% python3 -q
>>> import numpy as np
>>> np.set_printoptions(precision=3, suppress=True, linewidth=160)
>>> F = np.array([[0, 0, 0], [-1, 0, 0], [0, 0, 0]])
>>> # 2 blocks once reordered
>>> left, s, VT = np.linalg.svd(F)
>>> np.argmax(s[:-1] / (s[1:] + 1e-6)) + 1
np.int64(1)
>>> Y = left[:, :1] @ np.diag(s[:1]) @ VT[:1]
>>> round(float(np.linalg.norm(F - Y, 2)), 3), s[1]
(0.0, np.float64(0.0))
>>> np.abs(F - Y).max()
np.float64(0.0)
>>> np.linalg.matrix_rank(Y)
np.int64(1)
>>> x0 = np.array([3, 1, -2])
>>> h = np.maximum(F @ x0, 0)
>>> h
array([0, 0, 0])
>>> F * (h > 1e-9)[:, None]
array([[0, 0, 0],
       [0, 0, 0],
       [0, 0, 0]])
>>> F @ F
array([[0, 0, 0],
       [0, 0, 0],
       [0, 0, 0]])
>>> np.linalg.matrix_power(F - np.diag(np.diag(F)), 3)
array([[0, 0, 0],
       [0, 0, 0],
       [0, 0, 0]])
>>> [int(np.linalg.matrix_rank(np.linalg.matrix_power(F, p))) for p in range(1, 4)]
[1, 0, 0]
>>> Q, _ = np.linalg.qr(np.array([[1.7, -1.2, -0.7, 0.5],
...     [0.3, -0.3, 0.4, 0.1],
...     [0.0, 1.0, -0.2, 0.4],
...     [0.5, 0.4, -1.3, -2.4]]))
>>> K = Q[:, :3]
>>> K
array([[-0.946, -0.149, -0.093],
       [-0.167, -0.097, -0.543],
       [-0.   ,  0.807, -0.532],
       [-0.278,  0.564,  0.643]])
>>> # columns are unit length and at right angles
>>> np.round(K.T @ K, 3) + 0
array([[1., 0., 0.],
       [0., 1., 0.],
       [0., 0., 1.]])
>>> Y = np.array([[-2, -3, -1], [1, 0, -1]])
>>> W2 = np.kron(Y, K)
>>> W2.shape
(8, 9)
>>> np.linalg.matrix_rank(W2)
np.int64(6)
>>> Y = K / np.sqrt((K ** 2).mean(axis=1, keepdims=True))
>>> np.linalg.matrix_rank(Y) == np.linalg.matrix_rank(K)
np.True_
>>> np.linalg.matrix_rank(K - K.mean(axis=1, keepdims=True))
np.int64(2)
>>> x0 = np.array([-5, 0, 0])
>>> target = K @ x0
>>> np.round(np.linalg.lstsq(K, target)[0], 3) + 0
array([-5.,  0.,  0.])
>>> rng = np.random.default_rng(6747)
>>> target = target + 0.05 * rng.normal(size=4)
>>> target
array([4.827, 0.84 , 0.065, 1.457])
>>> c, *_ = np.linalg.lstsq(K, target)
>>> c
array([-5.112,  0.074, -0.004])
>>> c.round()
array([-5.,  0., -0.])
>>> np.round(K.T @ (target - K @ c), 3) + 0
array([0., 0., 0.])
>>> [round(float(np.linalg.norm(np.linalg.solve(K.T @ K + lam * np.eye(3), K.T @ target))), 2) for lam in (0, 1, 10, 100)]
[5.11, 2.56, 0.46, 0.05]
>>> Y = np.array([[1, 1], [1, -1]])
>>> W0 = np.kron(Y, np.kron(Y, Y))[rng.permutation(8)][:3]
>>> W0
array([[ 1, -1,  1, -1, -1,  1, -1,  1],
       [ 1,  1,  1,  1,  1,  1,  1,  1],
       [ 1,  1, -1, -1, -1, -1,  1,  1]])
>>> f = np.array([0, -2])
>>> np.array([np.convolve(row, f, "same") for row in W0])
array([[ 0, -2,  2, -2,  2,  2, -2,  2],
       [ 0, -2, -2, -2, -2, -2, -2, -2],
       [ 0, -2, -2,  2,  2,  2,  2, -2]])
>>> np.correlate(W0[1], W0[0], "full")
array([ 1,  0,  1,  0, -1,  0, -1,  0, -1,  0, -1,  0,  1,  0,  1])
>>> np.polyval(f, W0[1])
array([-2, -2, -2, -2, -2, -2, -2, -2])
>>> np.linalg.norm(W0, axis=1).argmax()
np.int64(0)
>>> W0[1] @ W0[2]
np.int64(0)
>>> np.linalg.norm(W0, axis=1)
array([2.828, 2.828, 2.828])
>>> round(float(np.linalg.norm(W0[1], 1)), 3), round(np.linalg.norm(W0[1], np.inf), 3)
(8.0, np.float64(1.0))
>>> round(np.linalg.norm(W0) ** 2 / np.linalg.norm(W0, 2) ** 2, 3)
np.float64(3.0)
>>> round(np.linalg.norm(W0[1] - W0[2]), 3)
np.float64(4.0)
>>> round(float(np.linalg.norm(W0, 2)), 3)
2.828
>>> f, g = W0[1], W0[2]
>>> f @ f
np.int64(8)
>>> pr = (f @ g) / (f @ f) * f
>>> (g - pr) @ f
np.float64(0.0)
>>> round(np.linalg.norm(f + g) ** 2 + np.linalg.norm(f - g) ** 2, 3)
np.float64(32.0)
>>> np.outer(f, g)
array([[ 1,  1, -1, -1, -1, -1,  1,  1],
       [ 1,  1, -1, -1, -1, -1,  1,  1],
       [ 1,  1, -1, -1, -1, -1,  1,  1],
       [ 1,  1, -1, -1, -1, -1,  1,  1],
       [ 1,  1, -1, -1, -1, -1,  1,  1],
       [ 1,  1, -1, -1, -1, -1,  1,  1],
       [ 1,  1, -1, -1, -1, -1,  1,  1],
       [ 1,  1, -1, -1, -1, -1,  1,  1]])
>>> blk = np.stack([W0, 4 * W0, W0[::-1]])
>>> np.linalg.matrix_rank(blk.reshape(3, -1))
np.int64(2)
>>> np.linalg.matrix_rank(blk)
array([3, 3, 3])
>>> np.linalg.norm(blk, axis=(1, 2))
array([ 4.899, 19.596,  4.899])
>>> blk.sum(axis=0)
array([[ 6, -4,  4, -6, -6,  4, -4,  6],
       [ 6,  6,  6,  6,  6,  6,  6,  6],
       [ 6,  4, -4, -6, -6, -4,  4,  6]])
>>> blk.shape
(3, 3, 8)
>>> (blk @ W0.T).shape
(3, 3, 3)
>>> C2 = W0.T @ W0
>>> np.linalg.svd(W0, compute_uv=False) ** 2
array([8., 8., 8.])
>>> np.diag(C2)
array([3, 3, 3, 3, 3, 3, 3, 3])
>>> np.allclose(C2, C2.T)
True
>>> Y = np.array([[3, 3, 3, 2], [3, 2, 2, 1], [2, 1, 3, 1], [2, 0, 2, 0]])
>>> Y[-1] = Y[0]
>>> data = Y + 0.1 * np.eye(4)
>>> data
array([[3.1, 3. , 3. , 2. ],
       [3. , 2.1, 2. , 1. ],
       [2. , 1. , 3.1, 1. ],
       [3. , 3. , 3. , 2.1]])
>>> left, s, VT = np.linalg.svd(data)
>>> np.argmax(s[:-1] / (s[1:] + 1e-6)) + 1
np.int64(3)
>>> Y = left[:, :3] @ np.diag(s[:3]) @ VT[:3]
>>> np.round(np.abs(data - Y).max(), 3)
np.float64(0.014)
>>> np.linalg.matrix_rank(Y)
np.int64(3)
>>> np.round(np.linalg.norm(data - Y) / np.linalg.norm(data), 3)
np.float64(0.003)
>>> Y
array([[3.107, 2.989, 2.995, 2.014],
       [2.999, 2.102, 2.001, 0.998],
       [2.   , 1.   , 3.1  , 1.   ],
       [2.994, 3.01 , 3.005, 2.087]])
>>> def softmax(z):
...     e = np.exp(z - z.max(axis=-1, keepdims=True))
...     return e / e.sum(axis=-1, keepdims=True)
... 
>>> np.round(softmax(10 * W0[0]), 3) + 0
array([0.25, 0.  , 0.25, 0.  , 0.  , 0.25, 0.  , 0.25])
>>> att = W0 @ W0.T / np.sqrt(8)
>>> softmax(att)
array([[0.894, 0.053, 0.053],
       [0.053, 0.894, 0.053],
       [0.053, 0.053, 0.894]])
>>> softmax(att).round(6).argmax(axis=1)
array([0, 1, 2])
>>> vals, evecs = np.linalg.eig(data)
>>> round(np.prod(vals), 3)
np.float64(-0.31)
>>> f = np.array([0, 0])
>>> np.convolve(data[3], f)
array([0., 0., 0., 0., 0.])
>>> np.correlate(data[3], data[0], "full")
array([ 6.  , 15.  , 24.  , 31.5 , 24.6 , 15.6 ,  6.51])
>>> np.cross(data[3, :3], data[0, :3])
array([ 0. ,  0.3, -0.3])
>>> np.array([np.convolve(row, f, "same") for row in data])
array([[0., 0., 0., 0.],
       [0., 0., 0., 0.],
       [0., 0., 0., 0.],
       [0., 0., 0., 0.]])
>>> x0 = np.array([-6, 6, -5, 2])
>>> target = data @ x0
>>> target
array([-11.6, -13.4, -19.5, -10.8])
>>> np.linalg.solve(data, target + data[:, 3])
array([-6.,  6., -5.,  3.])
>>> np.linalg.solve(data, 5 * target)
array([-30.,  30., -25.,  10.])
>>> np.round(np.linalg.solve(data.T, data[3]), 3) + 0
array([0., 0., 0., 1.])
>>> np.linalg.solve(data, target)
array([-6.,  6., -5.,  2.])
>>> mat = np.loadtxt("arr.csv", delimiter=",")
>>> mat
array([[6., 0., 0.],
       [0., 6., 0.],
       [0., 0., 6.]])
>>> x0 = np.ones(3)
>>> for _ in range(7):
...     x0 = mat @ x0
...     x0 /= np.linalg.norm(x0)
...     print(round(x0 @ mat @ x0, 3))
... 
6.0
6.0
6.0
6.0
6.0
6.0
6.0
>>> round(float(np.linalg.eigvalsh(mat)[-1]), 3)
6.0
>>> vals, evecs = np.linalg.eigh(mat)
>>> (vals > 1e-8).sum(), (vals < -1e-8).sum()
(np.int64(3), np.int64(0))
>>> np.unique(vals.round(6) + 0, return_counts=True)[1]
array([3])
>>> vals
array([6., 6., 6.])
>>> x0 = np.array([-3, 1, 2])
>>> target = mat @ x0
>>> target
array([-18.,   6.,  12.])
>>> np.linalg.solve(mat, -3 * target)
array([ 9., -3., -6.])
>>> np.linalg.solve(mat.T, mat[0])
array([1., 0., 0.])
>>> X = np.load("dump.npy")
>>> X
array([[ 0., -1.,  0.,  0.],
       [-1.,  0.,  0.,  0.],
       [ 0.,  0.,  0., -1.],
       [ 0.,  0., -1.,  0.]])
>>> # splits into 2 blocks
>>> np.poly(X)
array([ 1.,  0., -2.,  0.,  1.])
>>> round(np.linalg.det(2 * X), 3), round(float(np.linalg.det(X)), 3)
(np.float64(16.0), 1.0)
>>> np.linalg.eigvals(X)
array([ 1., -1.,  1., -1.])
>>> round(float(np.linalg.eigvals(X).sum().real), 3)
0.0
>>> np.einsum("ij,ji->", X, X)
np.float64(4.0)
>>> round(float(np.linalg.det(X[::-1])), 3)
1.0
>>> x0 = np.array([2, 0, 1, 0])
>>> round(float(np.linalg.norm(x0)), 3), round(float(np.linalg.norm(X @ x0)), 3)
(2.236, 2.236)
>>> np.linalg.inv(X)
array([[-0., -1., -0., -0.],
       [-1., -0., -0., -0.],
       [-0., -0., -0., -1.],
       [-0., -0., -1., -0.]])
>>> A = np.load("sample11.npy")
>>> A
array([[  6.491,  18.902,  -0.75 ],
       [-10.442,  -9.289, -14.307],
       [  7.804,  -9.867,  15.548],
       [  1.549,  -0.104, -19.94 ],
       [  8.477, -15.103,  10.002],
       [  0.584,  14.472,  13.792],
       [-12.439,  -5.924, -14.498],
       [-17.244,   4.586,  -9.034],
       [ 19.257,   5.349,  -0.752],
       [-16.507, -11.198,   1.461],
       [ 12.912,  14.433,   4.999],
       [ -3.557,  16.164, -11.229],
       [ -0.656,  -6.299,  18.971],
       [ -5.547, -12.591, -14.516]])
>>> W2 = A[[7, 9]].astype(float)
>>> for _ in range(3):
...     idx = np.linalg.norm(A[:, None] - W2, axis=-1).argmin(axis=1)
...     W2 = np.array([A[idx == j].mean(axis=0) for j in range(2)])
... 
>>> idx
array([0, 0, 1, 0, 1, 0, 0, 0, 0, 1, 0, 0, 1, 1])
>>> W2[1] - W2[0]
array([ -0.965, -17.521,  12.04 ])
>>> W2
array([[ -0.321,   6.51 ,  -5.747],
       [ -1.286, -11.012,   6.293]])
>>> C2 = np.cov(A, rowvar=False)
>>> np.median(A, axis=0)
array([-0.036, -3.014, -0.751])
>>> np.polyfit(A[:, 0], A[:, 2], 1)
array([ 0.494, -1.118])
>>> C2.shape
(3, 3)
>>> P = K @ np.linalg.solve(K.T @ K, K.T)
>>> np.allclose(P @ P, P)
True
>>> np.round(np.linalg.eigvalsh(P), 3) + 0
array([0., 1., 1., 1.])
>>> np.round(P @ K[:, 0], 3) + 0
array([-0.946, -0.167,  0.   , -0.278])
>>> np.linalg.norm(data, axis=1)
array([5.622, 4.291, 3.951, 5.604])
>>> round(np.linalg.norm(data) ** 2 / np.linalg.norm(data, 2) ** 2, 3)
np.float64(1.029)
>>> round(float(np.linalg.norm(data[0], 1)), 3), round(float(np.linalg.norm(data[0], np.inf)), 3)
(11.1, 3.1)
>>> round(np.linalg.norm(data, 2), 3)
np.float64(9.712)
>>> round(float(np.linalg.norm(data, 1)), 3), round(np.linalg.norm(data, np.inf), 3)
(11.1, np.float64(11.1))
>>> round(float(np.linalg.norm(K, 1)), 3), round(np.linalg.norm(K, np.inf), 3)
(1.811, np.float64(1.485))
>>> np.round(K[2] @ K[1], 3)
np.float64(0.21)
>>> round(np.linalg.norm(K[2], 1), 3), np.round(np.linalg.norm(K[2], np.inf), 3)
(np.float64(1.339), np.float64(0.807))
>>> round(float(np.linalg.norm(K) ** 2 / np.linalg.norm(K, 2) ** 2), 3)
3.0
>>> m1 = np.load("out10.npy")
>>> m1
array([[  2,  35,   7],
       [  4, -45,  -9],
       [ -6,  10,   2]])
>>> # column 1 dominates
>>> round(np.linalg.det(2 * m1), 3), round(float(np.linalg.det(m1)), 3)
(np.float64(0.0), 0.0)
>>> np.kron(np.eye(2, dtype=int), m1)
array([[  2,  35,   7,   0,   0,   0],
       [  4, -45,  -9,   0,   0,   0],
       [ -6,  10,   2,   0,   0,   0],
       [  0,   0,   0,   2,  35,   7],
       [  0,   0,   0,   4, -45,  -9],
       [  0,   0,   0,  -6,  10,   2]])
>>> round(float(np.linalg.det(m1[::-1])), 3)
0.0
>>> np.round(np.linalg.eigvals(m1), 3) + 0
array([  4.081,   0.   , -45.081])
>>> Y = m1 + rng.integers(-2, 3, (3, 2)) @ rng.integers(-2, 3, (2, 3))
>>> Y
array([[  6,  27,   7],
       [  3, -43,  -7],
       [ -6,  10,  10]])
>>> Y - m1
array([[ 4, -8,  0],
       [-1,  2,  2],
       [ 0,  0,  8]])
>>> np.round(np.linalg.svd(Y - m1, compute_uv=False), 3) + 0
array([9.279, 8.179, 0.   ])
>>> x0 = np.array([1, -1, 1])
>>> target = Y @ x0
>>> target
array([-14,  39,  -6])
>>> np.linalg.solve(Y, target)
array([ 1., -1.,  1.])
>>> np.linalg.solve(Y, target + Y[:, 2])
array([ 1., -1.,  2.])
>>> np.linalg.cond(m1) > 100
np.True_
>>> [round(float(x), 3) for x in np.linalg.svd(m1, compute_uv=False)[:3]]
[59.099, 6.874, 0.0]
>>> np.linalg.matrix_rank(m1, rtol=0.1)
np.int64(2)
>>> np.argsort(-np.linalg.norm(m1, axis=0).round(6), kind="stable")[:3]
array([1, 2, 0])
>>> np.round(np.linalg.norm(m1, 2) / np.linalg.norm(m1), 3)
np.float64(0.993)
